% ipython --no-banner

In [1]: import numpy as np

In [2]: np.set_printoptions(precision=2, suppress=True, linewidth=100)

In [3]: K = np.array([[3, 3, 1, 1], [1, 2, 3, 0], [3, 2, 1, 2]])

In [4]: K
Out[4]: 
array([[3, 3, 1, 1],
       [1, 2, 3, 0],
       [3, 2, 1, 2]])

In [5]: T = np.stack([K, -1 * K, K[::-1]])

In [6]: (T @ K.T).shape
Out[6]: (3, 3, 3)

In [7]: T.shape
Out[7]: (3, 3, 4)

In [8]: np.linalg.matrix_rank(T)
Out[8]: array([3, 3, 3])

In [9]: other = K / np.sqrt((K ** 2).mean(axis=1, keepdims=True))

In [10]: K - K.mean(axis=1, keepdims=True)
Out[10]: 
array([[ 1. ,  1. , -1. , -1. ],
       [-0.5,  0.5,  1.5, -1.5],
       [ 1. ,  0. , -1. ,  0. ]])

In [11]: np.linalg.norm(other, axis=1)
Out[11]: array([2., 2., 2.])

In [12]: other[0]
Out[12]: array([1.34, 1.34, 0.45, 0.45])

In [13]: other = np.array([[3, -3], [-3, 1]])

In [14]: Z = np.kron(other, K)

In [15]: Z
Out[15]: 
array([[ 9,  9,  3,  3, -9, -9, -3, -3],
       [ 3,  6,  9,  0, -3, -6, -9,  0],
       [ 9,  6,  3,  6, -9, -6, -3, -6],
       [-9, -9, -3, -3,  3,  3,  1,  1],
       [-3, -6, -9,  0,  1,  2,  3,  0],
       [-9, -6, -3, -6,  3,  2,  1,  2]])

In [16]: round(np.linalg.norm(Z, 2), 2), round(np.linalg.norm(other, 2) * np.linalg.norm(K, 2), 2)
Out[16]: (np.float64(34.59), np.float64(34.59))

In [17]: np.linalg.matrix_rank(Z)
Out[17]: np.int64(6)

In [18]: r0 = np.array([2, 2, 1])

In [19]: np.cross(Z[2, :3], Z[1, :3])
Out[19]: array([ 36, -72,  36])

In [20]: np.correlate(Z[2], Z[1], "full")
Out[20]: array([   0,  -81, -108,  -90,  -90,  117,  198,  180,  180,    9,  -72,  -90,  -90,  -45,  -18])

In [21]: np.polyval(r0, Z[2])
Out[21]: array([181,  85,  25,  85, 145,  61,  13,  61])

In [22]: W0 = np.array([[-1.0, 1.0, 1.0, 1.0],
    ...:     [1.0, -1.0, 1.0, 1.0],
    ...:     [1.0, 1.0, -1.0, 1.0],
    ...:     [1.0, 1.0, 1.0, -1.0]])

In [23]: np.allclose(W0 @ W0.T, W0.T @ W0)
Out[23]: True

In [24]: W0 @ np.ones(4)
Out[24]: array([2., 2., 2., 2.])

In [25]: w, vecs = np.linalg.eigh(W0)

In [26]: np.round(vecs.T @ W0 @ vecs, 2) + 0
Out[26]: 
array([[-2.,  0.,  0.,  0.],
       [ 0., -2.,  0.,  0.],
       [ 0.,  0., -2.,  0.],
       [ 0.,  0.,  0.,  2.]])

In [27]: np.round(np.linalg.eigvalsh(W0 + 2 * np.eye(4)), 2) + 0
Out[27]: array([0., 0., 0., 4.])

In [28]: np.unique(w.round(6) + 0, return_counts=True)[1]
Out[28]: array([3, 1])

In [29]: w.sum(), np.trace(W0)
Out[29]: (np.float64(-4.0), np.float64(-4.0))

In [30]: np.round(vecs.T @ vecs, 2) + 0
Out[30]: 
array([[1., 0., 0., 0.],
       [0., 1., 0., 0.],
       [0., 0., 1., 0.],
       [0., 0., 0., 1.]])

In [31]: np.round(np.linalg.eigvalsh(W0).min(), 2)
Out[31]: np.float64(-2.0)

In [32]: np.all(np.linalg.eigvalsh(W0) > 0)
Out[32]: np.False_

In [33]: [round(float(np.linalg.det(W0[:i, :i])), 2) + 0 for i in range(1, 5)]
Out[33]: [-1.0, 0.0, 4.0, -16.0]

In [34]: other = np.array([[-3, -3, -2], [0, -1, -3], [1, 3, -3], [1, 1, -3]])

In [35]: np.linalg.matrix_rank(W0 @ other)
Out[35]: np.int64(3)

In [36]: np.einsum("ij,ij->i", W0, W0)
Out[36]: array([4., 4., 4., 4.])

In [37]: np.vstack([W0, other.T]).shape
Out[37]: (7, 4)

In [38]: np.einsum("ik,kj->ij", W0, other)
Out[38]: 
array([[ 5.,  6., -7.],
       [-1.,  2., -5.],
       [-3., -6., -5.],
       [-3., -2., -5.]])

In [39]: other.T @ W0.T
Out[39]: 
array([[ 5., -1., -3., -3.],
       [ 6.,  2., -6., -2.],
       [-7., -5., -5., -5.]])

In [40]: np.einsum("ik,kj->ji", W0, other)
Out[40]: 
array([[ 5., -1., -3., -3.],
       [ 6.,  2., -6., -2.],
       [-7., -5., -5., -5.]])

In [41]: W0 @ other
Out[41]: 
array([[ 5.,  6., -7.],
       [-1.,  2., -5.],
       [-3., -6., -5.],
       [-3., -2., -5.]])

In [42]: x = np.array([2, 2, 1, -1])

In [43]: y = W0 @ x

In [44]: c, lr = np.zeros(4), 1 / np.linalg.norm(W0, 2) ** 2

In [45]: for i in range(15):
    ...:     c -= lr * W0.T @ (W0 @ c - y)
    ...:     if i % 5 == 0: print(i, round(np.linalg.norm(W0 @ c - y), 2))
    ...: 
0 0.0
5 0.0
10 0.0

In [46]: round(float(np.linalg.cond(W0)), 2)
Out[46]: 1.0

In [47]: mat = np.load("block0.npy")

In [48]: mat
Out[48]: 
array([[  0,   0,   0,   0,   0],
       [  0,   0,   0,   0,   0],
       [ 32, -40,  32, -16, -40],
       [ -8,  10,  -8,   4,  10]])

In [49]: left, sigma, Vh = np.linalg.svd(mat)

In [50]: sigma.round(2) + 0
Out[50]: array([76.47,  0.  ,  0.  ,  0.  ])

In [51]: np.argmax(sigma[:-1] / (sigma[1:] + 1e-6)) + 1
Out[51]: np.int64(1)

In [52]: other = left[:, :1] @ np.diag(sigma[:1]) @ Vh[:1]

In [53]: np.round(np.abs(mat - other).max(), 2)
Out[53]: np.float64(0.0)

In [54]: np.linalg.matrix_rank(mat, rtol=0.05)
Out[54]: np.int64(1)

In [55]: w, vecs = np.linalg.eigh(W0)

In [56]: x = np.array([-2, 2, -3, 1])

In [57]: np.abs(W0).sum(axis=1).max(), np.abs(w).max()
Out[57]: (np.float64(4.0), np.float64(2.0))

In [58]: np.linalg.eigvalsh(W0[1:, 1:])
Out[58]: array([-2., -2.,  1.])

In [59]: x @ W0 @ x
Out[59]: np.float64(-32.0)

In [60]: rank = np.linalg.matrix_rank(mat)

In [61]: rank
Out[61]: np.int64(1)

In [62]: null = np.linalg.svd(mat)[2][rank:].T

In [63]: np.linalg.matrix_rank(mat.T @ mat), np.linalg.matrix_rank(mat @ mat.T)
Out[63]: (np.int64(1), np.int64(1))

In [64]: np.round(mat @ null, 2) + 0
Out[64]: 
array([[0., 0., 0., 0.],
       [0., 0., 0., 0.],
       [0., 0., 0., 0.],
       [0., 0., 0., 0.]])

In [65]: [int(np.linalg.matrix_rank(mat[:, :j + 1])) for j in range(5)]
Out[65]: [1, 1, 1, 1, 1]

In [66]: [int(np.linalg.matrix_rank(np.delete(mat, i, axis=0))) for i in range(4)]
Out[66]: [1, 1, 1, 1]

In [67]: [int(np.linalg.matrix_rank(mat[:i])) for i in range(1, len(mat) + 1)]
Out[67]: [0, 0, 1, 1]

In [68]: feats = np.loadtxt("a.csv", delimiter=",")

In [69]: feats
Out[69]: 
array([[ 0., -1., -3.],
       [ 1.,  0., -3.],
       [ 3.,  3.,  0.]])

In [70]: left, sigma, Vh = np.linalg.svd(feats)

In [71]: np.argmax(sigma[:-1] / (sigma[1:] + 1e-6)) + 1
Out[71]: np.int64(2)

In [72]: other = left[:, :2] @ np.diag(sigma[:2]) @ Vh[:2]

In [73]: np.round(np.linalg.norm(feats - other) / np.linalg.norm(feats), 2)
Out[73]: np.float64(0.0)

In [74]: np.linalg.matrix_rank(feats, rtol=0.05)
Out[74]: np.int64(2)

In [75]: rng = np.random.default_rng(749)

In [76]: z = rng.permutation(3)

In [77]: z
Out[77]: array([0, 2, 1])

In [78]: other = feats[z][:, z]

In [79]: round(np.linalg.det(other), 2), round(np.linalg.det(feats[z]), 2)
Out[79]: (np.float64(0.0), np.float64(0.0))

In [80]: np.allclose(other, feats)
Out[80]: False

In [81]: np.trace(other)
Out[81]: np.float64(0.0)

In [82]: np.round(feats @ np.linalg.pinv(feats) @ feats, 2) + 0
Out[82]: 
array([[ 0., -1., -3.],
       [ 1.,  0., -3.],
       [ 3.,  3.,  0.]])

In [83]: np.unique(feats.round(6), axis=0).shape
Out[83]: (3, 3)

In [84]: round(np.trace(np.linalg.pinv(feats) @ feats), 2)
Out[84]: np.float64(2.0)

In [85]: np.abs(np.diag(np.linalg.qr(feats)[1])) > 1e-9
Out[85]: array([ True,  True, False])

In [86]: np.allclose(feats[:-1].T @ np.linalg.lstsq(feats[:-1].T, feats[-1])[0], feats[-1])
Out[86]: True

In [87]: np.linalg.lstsq(feats[:-1].T, feats[-1])[2]
Out[87]: np.int32(2)

In [88]: x = np.array([1, 0, 0])

In [89]: np.round(np.linalg.svd(feats, compute_uv=False), 2) + 0
Out[89]: array([4.36, 4.36, 0.  ])

In [90]: x @ feats @ x
Out[90]: np.float64(0.0)

In [91]: q = np.linalg.solve(np.eye(3) - feats, np.eye(3) + feats)

In [92]: np.round(q @ q.T, 2) + 0
Out[92]: 
array([[1., 0., 0.],
       [0., 1., 0.],
       [0., 0., 1.]])
